% python3 -q
>>> import numpy as np
>>> np.set_printoptions(suppress=True, linewidth=100)
>>> data = np.load("w.npy")
>>> print(data)
[[ 0  0 -2  3  2  1 -3 -2]
 [-3 -1  3  1  1  1  1  1]
 [ 1  0 -2 -1 -2  3  1  0]]
>>> r0, v = data[0], data[1]
>>> print(r0 @ r0)
31
>>> p = (r0 @ v) / (r0 @ r0) * r0
>>> print(np.outer(r0, v))
[[ 0  0  0  0  0  0  0  0]
 [ 0  0  0  0  0  0  0  0]
 [ 6  2 -6 -2 -2 -2 -2 -2]
 [-9 -3  9  3  3  3  3  3]
 [-6 -2  6  2  2  2  2  2]
 [-3 -1  3  1  1  1  1  1]
 [ 9  3 -9 -3 -3 -3 -3 -3]
 [ 6  2 -6 -2 -2 -2 -2 -2]]
>>> print(np.linalg.matrix_rank(np.outer(r0, v)))
1
>>> rng = np.random.default_rng(14079)
>>> M2 = data + rng.integers(-2, 3, (3, 2)) @ rng.integers(-2, 3, (2, 8))
>>> print(M2)
[[ 4 -4 -4  9  4 -5 -9 -8]
 [-2  1  7  1 -3  1  1  1]
 [ 3 -4 -6  3  2 -1 -3 -4]]
>>> print(M2 - data)
[[ 4 -4 -2  6  2 -6 -6 -6]
 [ 1  2  4  0 -4  0  0  0]
 [ 2 -4 -4  4  4 -4 -4 -4]]
>>> K = np.load("a.npy")
>>> print(K)
[[-2.  0.  0.]
 [ 0. -1.  1.]
 [ 0.  1. -1.]]
>>> x0 = np.array([1, 1, 2])
>>> a = np.maximum(K @ x0, 0)
>>> print(np.maximum(K @ x0, 0) - np.maximum(-K @ x0, 0))
[-2.  1. -1.]
>>> print(K.T @ a)
[ 0. -1.  1.]
>>> print(np.round(np.tanh(K @ x0), 3))
[-0.964  0.762 -0.762]
>>> print(np.flatnonzero(a > 1e-9))
[1]
>>> print(np.kron(np.eye(2, dtype=int), K))
[[-2.  0.  0. -0.  0.  0.]
 [ 0. -1.  1.  0. -0.  0.]
 [ 0.  1. -1.  0.  0. -0.]
 [-0.  0.  0. -2.  0.  0.]
 [ 0. -0.  0.  0. -1.  1.]
 [ 0.  0. -0.  0.  1. -1.]]
>>> print(round(np.linalg.det(K.T), 3))
0.0
